$ ipython --no-banner

In [1]: import numpy as np

In [2]: import numpy.linalg as la

In [3]: np.set_printoptions(suppress=True, linewidth=160)

In [4]: q, _ = la.qr(np.array([[0.4, -1.5, 0.9, -1.0, -1.8, 0.6, 0.0, 0.2],
   ...:     [-1.4, 0.9, -0.3, 0.2, -0.9, 0.7, -1.2, 0.6],
   ...:     [0.2, -2.3, -0.5, -1.5, -2.7, 1.9, 1.3, 1.6],
   ...:     [0.4, 0.2, -0.7, 0.6, 0.1, -0.5, 0.2, 0.8],
   ...:     [0.8, 0.0, 1.1, -1.2, -0.5, -1.9, 0.2, 0.4],
   ...:     [-0.2, -1.1, -0.9, -0.7, -0.7, -0.1, 1.7, -1.0],
   ...:     [0.7, 0.4, 1.0, -1.5, -1.4, 1.3, -0.6, 0.5],
   ...:     [-0.5, -1.2, -1.3, -0.6, 1.1, -2.0, -0.7, -0.4]]))

In [5]: X = -1 * q

In [6]: X.round(2) + 0
Out[6]: 
array([[ 0.21,  0.42, -0.55, -0.3 , -0.04, -0.2 ,  0.3 , -0.5 ],
       [-0.72, -0.14, -0.34,  0.32, -0.35, -0.31,  0.15,  0.  ],
       [ 0.1 ,  0.68, -0.01,  0.15, -0.46,  0.13,  0.03,  0.53],
       [ 0.21, -0.1 ,  0.6 , -0.03, -0.45, -0.44,  0.39, -0.2 ],
       [ 0.41, -0.07, -0.24,  0.34,  0.23, -0.69, -0.19,  0.3 ],
       [-0.1 ,  0.35,  0.22,  0.28, -0.09, -0.11, -0.67, -0.52],
       [ 0.36, -0.19, -0.16,  0.7 , -0.14,  0.41,  0.24, -0.26],
       [-0.26,  0.41,  0.29,  0.31,  0.62, -0.07,  0.44, -0.03]])

In [7]: x0 = np.array([6, 4, 6, 4, 6, 2, 4, 5])

In [8]: target = X @ x0

In [9]: target.round(2)
Out[9]: array([-3.54, -7.77,  4.16,  1.35,  2.91, -2.76,  2.9 ,  8.27])

In [10]: np.round(la.solve(X, X[:, 5]), 2) + 0
Out[10]: array([0., 0., 0., 0., 0., 1., 0., 0.])

In [11]: np.round(la.solve(X, target), 2)
Out[11]: array([6., 4., 6., 4., 6., 2., 4., 5.])

In [12]: other = la.inv(X)

In [13]: np.round(la.det(X) * other, 2) + 0
Out[13]: 
array([[-0.21,  0.72, -0.1 , -0.21, -0.41,  0.1 , -0.36,  0.26],
       [-0.42,  0.14, -0.68,  0.1 ,  0.07, -0.35,  0.19, -0.41],
       [ 0.55,  0.34,  0.01, -0.6 ,  0.24, -0.22,  0.16, -0.29],
       [ 0.3 , -0.32, -0.15,  0.03, -0.34, -0.28, -0.7 , -0.31],
       [ 0.04,  0.35,  0.46,  0.45, -0.23,  0.09,  0.14, -0.62],
       [ 0.2 ,  0.31, -0.13,  0.44,  0.69,  0.11, -0.41,  0.07],
       [-0.3 , -0.15, -0.03, -0.39,  0.19,  0.67, -0.24, -0.44],
       [ 0.5 ,  0.  , -0.53,  0.2 , -0.3 ,  0.52,  0.26,  0.03]])

In [14]: np.allclose(other, X.T)
Out[14]: True

In [15]: round(float(la.det(X) * la.det(other)), 2)
Out[15]: 1.0

In [16]: np.round(X @ other, 2) + 0
Out[16]: 
array([[1., 0., 0., 0., 0., 0., 0., 0.],
       [0., 1., 0., 0., 0., 0., 0., 0.],
       [0., 0., 1., 0., 0., 0., 0., 0.],
       [0., 0., 0., 1., 0., 0., 0., 0.],
       [0., 0., 0., 0., 1., 0., 0., 0.],
       [0., 0., 0., 0., 0., 1., 0., 0.],
       [0., 0., 0., 0., 0., 0., 1., 0.],
       [0., 0., 0., 0., 0., 0., 0., 1.]])

In [17]: np.round(la.inv(other), 2) + 0
Out[17]: 
array([[ 0.21,  0.42, -0.55, -0.3 , -0.04, -0.2 ,  0.3 , -0.5 ],
       [-0.72, -0.14, -0.34,  0.32, -0.35, -0.31,  0.15,  0.  ],
       [ 0.1 ,  0.68, -0.01,  0.15, -0.46,  0.13,  0.03,  0.53],
       [ 0.21, -0.1 ,  0.6 , -0.03, -0.45, -0.44,  0.39, -0.2 ],
       [ 0.41, -0.07, -0.24,  0.34,  0.23, -0.69, -0.19,  0.3 ],
       [-0.1 ,  0.35,  0.22,  0.28, -0.09, -0.11, -0.67, -0.52],
       [ 0.36, -0.19, -0.16,  0.7 , -0.14,  0.41,  0.24, -0.26],
       [-0.26,  0.41,  0.29,  0.31,  0.62, -0.07,  0.44, -0.03]])

In [18]: np.round(la.det(X), 2)
Out[18]: np.float64(-1.0)

In [19]: np.allclose(X @ X.T, X.T @ X)
Out[19]: True

In [20]: np.round((X - X.T) / 2, 2)
Out[20]: 
array([[ 0.  ,  0.57, -0.33, -0.25, -0.23, -0.05, -0.03, -0.12],
       [-0.57,  0.  , -0.51,  0.21, -0.14, -0.33,  0.17, -0.2 ],
       [ 0.33,  0.51,  0.  , -0.23, -0.11, -0.05,  0.09,  0.12],
       [ 0.25, -0.21,  0.23,  0.  , -0.39, -0.36, -0.16, -0.26],
       [ 0.23,  0.14,  0.11,  0.39,  0.  , -0.3 , -0.03, -0.16],
       [ 0.05,  0.33,  0.05,  0.36,  0.3 ,  0.  , -0.54, -0.23],
       [ 0.03, -0.17, -0.09,  0.16,  0.03,  0.54,  0.  , -0.35],
       [ 0.12,  0.2 , -0.12,  0.26,  0.16,  0.23,  0.35,  0.  ]])

In [21]: r0, g = X[7], X[0]

In [22]: round(float(r0 @ r0), 2)
Out[22]: 1.0

In [23]: round(r0 @ g, 2)
Out[23]: np.float64(-0.0)

In [24]: pr = (r0 @ g) / (r0 @ r0) * r0

In [25]: pr.round(2) + 0
Out[25]: array([0., 0., 0., 0., 0., 0., 0., 0.])

In [26]: np.round(g - pr, 2)
Out[26]: array([ 0.21,  0.42, -0.55, -0.3 , -0.04, -0.2 ,  0.3 , -0.5 ])

In [27]: la.matrix_rank(np.outer(r0, g))
Out[27]: np.int64(1)

In [28]: np.round(la.norm(r0 + g) ** 2 + la.norm(r0 - g) ** 2, 2)
Out[28]: np.float64(4.0)

In [29]: np.round((g - pr) @ r0, 2)
Out[29]: np.float64(-0.0)
